$ python -q
>>> import numpy as np
>>> from numpy import linalg as LA
>>> np.set_printoptions(precision=2, suppress=True, linewidth=100, legacy="1.25")
>>> rd = lambda a: np.round(a, 2) + 0
>>> K = np.loadtxt("out2.csv", delimiter=",")
>>> print(rd(K))
[[ 1.79 -0.2  -0.14  0.14  0.04 -0.08 -0.16  0.13 -0.14  0.03  0.02 -0.16 -0.09 -0.08]
 [-0.2   1.09  0.04 -0.05 -0.04  0.03  0.04 -0.18 -0.04 -0.07 -0.17 -0.01  0.04  0.07]
 [-0.14  0.04  1.53 -0.1  -0.13 -0.15 -0.31 -0.16  0.02  0.21 -0.02 -0.03 -0.08 -0.1 ]
 [ 0.14 -0.05 -0.1   1.22 -0.06 -0.05  0.11 -0.79 -0.06 -0.11  0.16 -0.02  0.13  0.2 ]
 [ 0.04 -0.04 -0.13 -0.06  1.21  0.02  0.2   0.26  0.1   0.24  0.01 -0.08 -0.05  0.02]
 [-0.08  0.03 -0.15 -0.05  0.02  1.64  0.02  0.09 -0.36  0.13  0.01  0.19  0.04 -0.13]
 [-0.16  0.04 -0.31  0.11  0.2   0.02  1.6  -0.14  0.13  0.06 -0.05 -0.1  -0.11 -0.08]
 [ 0.13 -0.18 -0.16 -0.79  0.26  0.09 -0.14  0.84  0.2  -0.19  0.02  0.06  0.14  0.24]
 [-0.14 -0.04  0.02 -0.06  0.1  -0.36  0.13  0.2   1.42 -0.02  0.18 -0.04  0.03 -0.1 ]
 [ 0.03 -0.07  0.21 -0.11  0.24  0.13  0.06 -0.19 -0.02  1.77  0.1  -0.15  0.03  0.11]
 [ 0.02 -0.17 -0.02  0.16  0.01  0.01 -0.05  0.02  0.18  0.1   1.75  0.29  0.04 -0.04]
 [-0.16 -0.01 -0.03 -0.02 -0.08  0.19 -0.1   0.06 -0.04 -0.15  0.29  1.35 -0.17  0.06]
 [-0.09  0.04 -0.08  0.13 -0.05  0.04 -0.11  0.14  0.03  0.03  0.04 -0.17  1.91 -0.04]
 [-0.08  0.07 -0.1   0.2   0.02 -0.13 -0.08  0.24 -0.1   0.11 -0.04  0.06 -0.04  1.88]]
>>> # looks like rank 13
>>> ev, V = LA.eigvalsh(K)
Traceback (most recent call last):
  File "<python-input-7>", line 1, in <module>
    ev, V = LA.eigvalsh(K)
    ^^^^^
ValueError: too many values to unpack (expected 2)
>>> ev, V = LA.eigh(K)
>>> print(rd(LA.eigvalsh(K + 4 * np.eye(14))))
[4. 5. 5. 5. 5. 5. 6. 6. 6. 6. 6. 6. 6. 6.]
>>> print(np.unique(ev.round(6) + 0, return_counts=True)[1])
[1 5 8]
>>> print((ev > 1e-8).sum(), (ev < -1e-8).sum())
13 0
>>> print(rd(LA.eigvalsh(K @ K)))
[0. 1. 1. 1. 1. 1. 4. 4. 4. 4. 4. 4. 4. 4.]
>>> left, sigma, vt = LA.svd(K)
>>> print(np.argmax(sigma[:-1] / (sigma[1:] + 1e-6)) + 1)
13
>>> print(rd(sigma))
[2. 2. 2. 2. 2. 2. 2. 2. 1. 1. 1. 1. 1. 0.]
>>> out = left[:, :13] @ np.diag(sigma[:13]) @ vt[:13]
>>> print(rd(np.abs(K - out).max()))
0.0
>>> print(rd(LA.norm(K - out, 2)), rd(sigma[13]))
0.0 0.0
>>> print(LA.matrix_rank(out))
13
>>> out = K / LA.norm(K, axis=1, keepdims=True)
>>> cov = out @ out.T
>>> print(np.argwhere(np.triu(np.abs(cov) > 0.95, 1)))
[]
>>> print((cov - 2 * np.eye(14)).round(6).argmax(axis=1))
[ 3  2  9 10  7 11  4  4  7  4 11 10  7  7]
>>> print(rd(cov[7]))
[ 0.1  -0.22 -0.2  -0.8   0.34  0.08 -0.17  1.    0.23 -0.14  0.    0.08  0.1   0.18]
>>> print(rd(np.degrees(np.arccos(np.clip(cov[7, 4], -1, 1)))))
70.22
>>> out = K / np.sqrt((K ** 2).mean(axis=1, keepdims=True))
>>> print(rd(out[0]))
[ 3.64 -0.4  -0.29  0.28  0.07 -0.16 -0.32  0.26 -0.28  0.07  0.03 -0.33 -0.17 -0.17]
>>> print(LA.matrix_rank(out) == LA.matrix_rank(K))
True
>>> print(LA.matrix_rank(K - K.mean(axis=1, keepdims=True)))
13
>>> mat = np.load("test17.npy")
>>> print(mat)
[[ 0 -1 -1  1  2  0 -1 -3  3]
 [ 0  0 -2 -1  2  0 -1  2 -2]
 [ 0  0  0  0 -1  2  1  3 -1]
 [ 0  0  0  0  1  2  0  1  3]
 [ 0  0  0  0  0  1 -1 -1  2]
 [ 0  0  0  0  0  0 -2 -2  0]
 [ 0  0  0  0  0  0  0  2  1]
 [ 0  0  0  0  0  0  0  0  3]
 [ 0  0  0  0  0  0  0  0  0]]
>>> left, sigma, vt = LA.svd(mat)
>>> print(rd(sigma))
[7.25 5.2  3.95 2.21 1.69 0.83 0.55 0.   0.  ]
>>> print(np.argmax(sigma[:-1] / (sigma[1:] + 1e-6)) + 1)
7
>>> out = left[:, :7] @ np.diag(sigma[:7]) @ vt[:7]
>>> print(rd(LA.norm(mat - out, 2)), rd(sigma[7]))
0.0 0.0
>>> print(rd(out))
[[ 0. -1. -1.  1.  2.  0. -1. -3.  3.]
 [ 0.  0. -2. -1.  2.  0. -1.  2. -2.]
 [ 0.  0.  0.  0. -1.  2.  1.  3. -1.]
 [ 0.  0.  0.  0.  1.  2.  0.  1.  3.]
 [ 0.  0.  0.  0.  0.  1. -1. -1.  2.]
 [ 0.  0.  0.  0.  0.  0. -2. -2.  0.]
 [ 0.  0.  0.  0.  0.  0.  0.  2.  1.]
 [ 0.  0.  0.  0.  0.  0.  0.  0.  3.]
 [ 0.  0.  0.  0.  0.  0.  0.  0.  0.]]
>>> print(LA.matrix_rank(mat, rtol=0.05))
7
>>> out = np.array([[2, -2],
...     [1, 1],
...     [1, 1],
...     [-2, -2],
...     [0, 2],
...     [0, 0],
...     [2, -1],
...     [2, 0],
...     [0, -1],
...     [-1, 0],
...     [1, -1],
...     [1, 1],
...     [-1, 2],
...     [1, -1],
...     [-1, 1]])
>>> cent = np.array([[0, -2, 1, 2, -2, 0, 0, -2, -1, 1, 0, -1, -1],
...     [2, 0, -1, 0, 1, -2, 1, 1, 2, 0, -1, -2, 0]])
>>> m1 = out @ cent
>>> print(m1)
[[-4 -4  4  4 -6  4 -2 -6 -6  2  2  2 -2]
 [ 2 -2  0  2 -1 -2  1 -1  1  1 -1 -3 -1]
 [ 2 -2  0  2 -1 -2  1 -1  1  1 -1 -3 -1]
 [-4  4  0 -4  2  4 -2  2 -2 -2  2  6  2]
 [ 4  0 -2  0  2 -4  2  2  4  0 -2 -4  0]
 [ 0  0  0  0  0  0  0  0  0  0  0  0  0]
 [-2 -4  3  4 -5  2 -1 -5 -4  2  1  0 -2]
 [ 0 -4  2  4 -4  0  0 -4 -2  2  0 -2 -2]
 [-2  0  1  0 -1  2 -1 -1 -2  0  1  2  0]
 [ 0  2 -1 -2  2  0  0  2  1 -1  0  1  1]
 [-2 -2  2  2 -3  2 -1 -3 -3  1  1  1 -1]
 [ 2 -2  0  2 -1 -2  1 -1  1  1 -1 -3 -1]
 [ 4  2 -3 -2  4 -4  2  4  5 -1 -2 -3  1]
 [-2 -2  2  2 -3  2 -1 -3 -3  1  1  1 -1]
 [ 2  2 -2 -2  3 -2  1  3  3 -1 -1 -1  1]]
>>> # columns 4 and 7 are equal
>>> print(np.allclose(m1[:-1].T @ LA.lstsq(m1[:-1].T, m1[-1])[0], m1[-1]))
True
>>> r0 = np.array([2, 4, 0, 3, -8, 8, -9, 7, -4, -9, -4])
>>> data = np.array([np.roll(r0, i) for i in range(11)])
>>> print(data)
[[ 2  4  0  3 -8  8 -9  7 -4 -9 -4]
 [-4  2  4  0  3 -8  8 -9  7 -4 -9]
 [-9 -4  2  4  0  3 -8  8 -9  7 -4]
 [-4 -9 -4  2  4  0  3 -8  8 -9  7]
 [ 7 -4 -9 -4  2  4  0  3 -8  8 -9]
 [-9  7 -4 -9 -4  2  4  0  3 -8  8]
 [ 8 -9  7 -4 -9 -4  2  4  0  3 -8]
 [-8  8 -9  7 -4 -9 -4  2  4  0  3]
 [ 3 -8  8 -9  7 -4 -9 -4  2  4  0]
 [ 0  3 -8  8 -9  7 -4 -9 -4  2  4]
 [ 4  0  3 -8  8 -9  7 -4 -9 -4  2]]
>>> print(np.allclose(data @ data.T, data.T @ data))
True
>>> print(rd(np.sort(np.abs(np.fft.fft(data[0])))), rd(np.sort(LA.svd(data, compute_uv=False))))
[10.   10.71 10.71 12.89 12.89 19.   19.   19.55 19.55 33.55 33.55] [10.   10.71 10.71 12.89 12.89 19.   19.   19.55 19.55 33.55 33.55]
>>> cov = data.T @ data
>>> print(rd(LA.eigvalsh(cov)[::-1]))
[1125.84 1125.84  382.02  382.02  361.13  361.13  166.25  166.25  114.76  114.76  100.  ]
>>> print(cov)
[[ 400 -179  119 -132   19   23   23   19 -132  119 -179]
 [-179  400 -179  119 -132   19   23   23   19 -132  119]
 [ 119 -179  400 -179  119 -132   19   23   23   19 -132]
 [-132  119 -179  400 -179  119 -132   19   23   23   19]
 [  19 -132  119 -179  400 -179  119 -132   19   23   23]
 [  23   19 -132  119 -179  400 -179  119 -132   19   23]
 [  23   23   19 -132  119 -179  400 -179  119 -132   19]
 [  19   23   23   19 -132  119 -179  400 -179  119 -132]
 [-132   19   23   23   19 -132  119 -179  400 -179  119]
 [ 119 -132   19   23   23   19 -132  119 -179  400 -179]
 [-179  119 -132   19   23   23   19 -132  119 -179  400]]
>>> vec = np.array([3, 2, 3, 0, 2, 2, 1, 0, 1, 3, 0])
>>> y = data @ vec
>>> print(y)
[-26  -3 -19 -50  14 -46  12 -61  28 -24   5]
>>> print(rd(LA.solve(data, y + data[:, 2])))
[3. 2. 4. 0. 2. 2. 1. 0. 1. 3. 0.]
>>> print(rd(LA.solve(data, data[:, 4])))
[0. 0. 0. 0. 1. 0. 0. 0. 0. 0. 0.]
>>> A = np.loadtxt("block6.csv", delimiter=",")
>>> print(A)
[[ -1.3  -0.1  -0.5   0.2  -0.9  -0.1   1.3   1.   -1.   -0.8  -0.8   1.1   2. ]
 [  0.9   1.3  -0.4   0.1  -2.1   1.    0.2  -6.5  -1.1  -0.7   0.    0.1   0.3]
 [ -0.6   0.9   0.1   1.4   1.   -2.1  -1.4   3.    0.2   0.2  -1.2   0.3  -0.2]
 [ -0.6   0.4   0.9  -0.3   1.5   0.   -0.3   2.5   1.2   0.1  -0.2  -0.5   0.8]
 [  1.3  -0.9  -1.3  -0.4   0.1  -0.2  -1.4  -1.    1.    0.1  -1.4  -0.4   1.2]
 [ -0.7   0.8   0.9   0.6  -1.6   1.2   0.5  -2.5  -0.9  -1.2   0.6  -1.    0.5]
 [ -0.2  -0.9  -0.2   1.    1.1  -0.3   1.7 -10.    1.3   0.2   0.5   1.3   0. ]
 [ -1.1   0.6   0.9   0.   -0.3  -1.    0.   -4.   -1.2   0.7   0.5  -0.3   0. ]
 [ -1.1   0.8  -0.1  -0.7   0.   -0.3   1.2  -2.    1.4   0.1  -0.4   0.4   0.5]
 [ -0.4   0.3   0.4  -1.6   0.5   0.2  -0.6   0.5  -0.6  -0.3   1.6  -0.7   0.6]
 [  0.8  -0.9  -0.8  -1.4   0.5  -0.7  -1.2   2.    0.    1.8  -0.7   0.6   1.5]]
>>> # column 7 is much longer than the rest
>>> t3 = np.stack([A, -1 * A, A[::-1]])
>>> print(rd(np.einsum("bij,cij->bc", t3, t3)))
[[ 293.51 -293.51   -1.62]
 [-293.51  293.51    1.62]
 [  -1.62    1.62  293.51]]
>>> print(LA.matrix_rank(t3.reshape(3, -1)))
2
>>> print(t3.sum(axis=0))
[[  0.8  -0.9  -0.8  -1.4   0.5  -0.7  -1.2   2.    0.    1.8  -0.7   0.6   1.5]
 [ -0.4   0.3   0.4  -1.6   0.5   0.2  -0.6   0.5  -0.6  -0.3   1.6  -0.7   0.6]
 [ -1.1   0.8  -0.1  -0.7   0.   -0.3   1.2  -2.    1.4   0.1  -0.4   0.4   0.5]
 [ -1.1   0.6   0.9   0.   -0.3  -1.    0.   -4.   -1.2   0.7   0.5  -0.3   0. ]
 [ -0.2  -0.9  -0.2   1.    1.1  -0.3   1.7 -10.    1.3   0.2   0.5   1.3   0. ]
 [ -0.7   0.8   0.9   0.6  -1.6   1.2   0.5  -2.5  -0.9  -1.2   0.6  -1.    0.5]
 [  1.3  -0.9  -1.3  -0.4   0.1  -0.2  -1.4  -1.    1.    0.1  -1.4  -0.4   1.2]
 [ -0.6   0.4   0.9  -0.3   1.5   0.   -0.3   2.5   1.2   0.1  -0.2  -0.5   0.8]
 [ -0.6   0.9   0.1   1.4   1.   -2.1  -1.4   3.    0.2   0.2  -1.2   0.3  -0.2]
 [  0.9   1.3  -0.4   0.1  -2.1   1.    0.2  -6.5  -1.1  -0.7   0.    0.1   0.3]
 [ -1.3  -0.1  -0.5   0.2  -0.9  -0.1   1.3   1.   -1.   -0.8  -0.8   1.1   2. ]]
>>> print((t3 @ A.T).shape)
(3, 11, 11)
>>> print(LA.matrix_rank(t3))
[11 11 11]
